$ ipython --no-banner

In [1]: import numpy as np

In [2]: from numpy import linalg as LA

In [3]: np.set_printoptions(precision=2, suppress=True, linewidth=120)

In [4]: Z = np.array([[8, -2, -6, 3, 4, -6, -7],
   ...:     [-8, 6, 3, -7, -3, 1, 7],
   ...:     [6, -8, 0, 9, -1, 3, -2],
   ...:     [-4, -9, 9, -6, 8, -3, 3],
   ...:     [-2, 8, -3, 5, 9, 1, -6],
   ...:     [7, 8, 3, -2, -7, 7, 3],
   ...:     [-7, -4, 3, 6, -7, 9, 5]])

In [5]: rng = np.random.default_rng(45999)

In [6]: J = (rng.random((35, 7)) < 0.25) @ Z

In [7]: J
Out[7]: 
array([[ -1,  14,   6,  -9, -10,   8,  10],
       [ -2,   8,  -3,   5,   9,   1,  -6],
       [  6,  -8,   0,   9,  -1,   3,  -2],
       [  2,   1,   6,   6,   7,   8,  -2],
       [ 11,   8,   0,  12,   1,  11,  -5],
       [  0,   0,   0,   0,   0,   0,   0],
       [  0,   0,   0,   0,   0,   0,   0],
       [ -1,  14,   6,  -9, -10,   8,  10],
       [ -8,   6,   3,  -7,  -3,   1,   7],
       [  0,   0,   0,   0,   0,   0,   0],
       [ -5,   5,  15, -15,  -2,   5,  13],
       [ -2,   8,  -3,   5,   9,   1,  -6],
       [ -8,   6,   3,  -7,  -3,   1,   7],
       [  0,   0,   0,   0,   0,   0,   0],
       [ 11,  -3,   6,  -5,   5,  -2,  -1],
       [ -4,   6,   0,   7,   5,   5,  -1],
       [ 11,  -3,   6,  -5,   5,  -2,  -1],
       [  3,  -1,  12,  -8,   1,   4,   6],
       [  0,   0,   0,   0,   0,   0,   0],
       [ -2,  12,  -6,   1,  10,  -4,  -6],
       [  6,  -8,   0,   9,  -1,   3,  -2],
       [  6,  -8,   0,   9,  -1,   3,  -2],
       [  8,  -2,  -6,   3,   4,  -6,  -7],
       [  0,   0,   0,   0,   0,   0,   0],
       [ -1,  14,   6,  -9, -10,   8,  10],
       [  0,   4,   6,   4, -14,  16,   8],
       [ 13,   0,   3,   7,  -8,  10,   1],
       [ 12,  -2,  -9,  17,  12,  -2, -15],
       [ -8,   6,   3,  -7,  -3,   1,   7],
       [  0,   0,   0,   0,   0,   0,   0],
       [  5,  16,   0,   3,   2,   8,  -3],
       [  7,   8,   3,  -2,  -7,   7,   3],
       [  0,   0,   0,   0,   0,   0,   0],
       [ -2,   8,  -3,   5,   9,   1,  -6],
       [ -8,   6,   3,  -7,  -3,   1,   7]])

In [8]: # rows 5 and 6 are equal

In [9]: C2 = np.cov(J, rowvar=False)

In [10]: round(np.corrcoef(J[:, 5], J[:, 0])[0, 1], 2)
Out[10]: np.float64(0.07)

In [11]: np.round(LA.eigvalsh(C2)[::-1], 2) + 0
Out[11]: array([131.57,  46.37,  36.74,  17.7 ,  10.44,   0.22,   0.  ])

In [12]: Y = np.array([[-2, 2, 0],
    ...:     [-1, 0, -2],
    ...:     [-1, 2, -2],
    ...:     [3, -1, -3],
    ...:     [3, 3, 1],
    ...:     [-3, -1, -1],
    ...:     [-3, 1, -3]])

In [13]: LA.matrix_rank(np.vstack([J, Y.T]))
Out[13]: np.int64(7)

In [14]: np.einsum("ik,kj->ij", J, Y)
Out[14]: 
array([[-129,   -9,  -61],
       [  56,    5,    1],
       [  17,   -5,   -9],
       [  10,   21,  -27],
       [  -9,   -3,  -47],
       [   0,    0,    0],
       [   0,    0,    0],
       [-129,   -9,  -61],
       [ -47,   -6,  -22],
       [   0,    0,    0],
       [-115,   37,  -41],
       [  56,    5,    1],
       [ -47,   -6,  -22],
       [   0,    0,    0],
       [ -16,   55,   19],
       [  26,   -6,  -30],
       [ -16,   55,   19],
       [ -68,   43,  -19],
       [   0,    0,    0],
       [  61,   11,   17],
       [  17,   -5,   -9],
       [  17,   -5,   -9],
       [  52,   12,   38],
       [   0,    0,    0],
       [-129,   -9,  -61],
       [-112,  -42,  -86],
       [ -65,   -8,  -48],
       [ 125,   12,   30],
       [ -47,   -6,  -22],
       [   0,    0,    0],
       [ -26,    2,  -38],
       [ -82,   -3,  -39],
       [   0,    0,    0],
       [  56,    5,    1],
       [ -47,   -6,  -22]])

In [15]: Y = np.c_[J[:, :1] @ np.array([[0]]), np.array([2, 1, -2, -2, -1, 2, 0, -1, -2, -1, 0, 2, 2, -2, 1, -1, 1, 1, 1, -1, 2, -2, -2, 2, 1, 0, 1, 2, -2, 1, -1, 2, 2, 0, 1])]

In [16]: Y
Out[16]: 
array([[ 0,  2],
       [ 0,  1],
       [ 0, -2],
       [ 0, -2],
       [ 0, -1],
       [ 0,  2],
       [ 0,  0],
       [ 0, -1],
       [ 0, -2],
       [ 0, -1],
       [ 0,  0],
       [ 0,  2],
       [ 0,  2],
       [ 0, -2],
       [ 0,  1],
       [ 0, -1],
       [ 0,  1],
       [ 0,  1],
       [ 0,  1],
       [ 0, -1],
       [ 0,  2],
       [ 0, -2],
       [ 0, -2],
       [ 0,  2],
       [ 0,  1],
       [ 0,  0],
       [ 0,  1],
       [ 0,  2],
       [ 0, -2],
       [ 0,  1],
       [ 0, -1],
       [ 0,  2],
       [ 0,  2],
       [ 0,  0],
       [ 0,  1]])

In [17]: LA.lstsq(J, Y[:, 0])[0]
Out[17]: array([0., 0., 0., 0., 0., 0., 0.])

In [18]: dist = LA.norm(J[:, None] - J[None], axis=-1)

In [19]: dist.shape
Out[19]: (35, 35)

In [20]: LA.matrix_rank(dist ** 2)
Out[20]: np.int64(9)

In [21]: np.argsort(-LA.norm(J, axis=0).round(6), kind="stable")[:3]
Out[21]: array([1, 3, 4])

In [22]: [round(float(x), 2) for x in LA.svd(J, compute_uv=False)[:3]]
Out[22]: [67.74, 43.29, 39.1]

In [23]: round(np.log10(LA.cond(J)))
Out[23]: 2

In [24]: A = np.loadtxt("out11.csv", delimiter=",")

In [25]: A
Out[25]: 
array([[   1.,   -1.,    1.,   -1.],
       [   1.,    0.,    0.,    0.],
       [   1.,    1.,    1.,    1.],
       [   1.,    2.,    4.,    8.],
       [   1.,    3.,    9.,   27.],
       [   1.,    4.,   16.,   64.],
       [   1.,    5.,   25.,  125.],
       [   1.,    6.,   36.,  216.],
       [   1.,    7.,   49.,  343.],
       [   1.,    8.,   64.,  512.],
       [   1.,    9.,   81.,  729.],
       [   1.,   10.,  100., 1000.],
       [   1.,   11.,  121., 1331.]])

In [26]: # column 3 is much longer than the rest

In [27]: t3 = np.stack([A, 5 * A, A[::-1]])

In [28]: t3.shape
Out[28]: (3, 13, 4)

In [29]: LA.norm(t3, axis=(1, 2))
Out[29]: array([1946.91, 9734.55, 1946.91])

In [30]: LA.matrix_rank(t3.reshape(3, -1))
Out[30]: np.int64(2)

In [31]: t3.sum(axis=0)
Out[31]: 
array([[   7.,    5.,  127., 1325.],
       [   7.,   10.,  100., 1000.],
       [   7.,   15.,   87.,  735.],
       [   7.,   20.,   88.,  560.],
       [   7.,   25.,  103.,  505.],
       [   7.,   30.,  132.,  600.],
       [   7.,   35.,  175.,  875.],
       [   7.,   40.,  232., 1360.],
       [   7.,   45.,  303., 2085.],
       [   7.,   50.,  388., 3080.],
       [   7.,   55.,  487., 4375.],
       [   7.,   60.,  600., 6000.],
       [   7.,   65.,  727., 7985.]])

In [32]: LA.matrix_rank(t3)
Out[32]: array([4, 4, 4])

In [33]: J[35]
---------------------------------------------------------------------------
IndexError                                Traceback (most recent call last)
Cell In[33], line 1
----> 1 J[35]

IndexError: index 35 is out of bounds for axis 0 with size 35

In [34]: J.sum(axis=0)
Out[34]: array([ 49, 115,  57,  12,   3,  98,  24])

In [35]: round(LA.norm(J), 2)
Out[35]: np.float64(95.38)

In [36]: LA.matrix_rank(J)
Out[36]: np.int64(7)
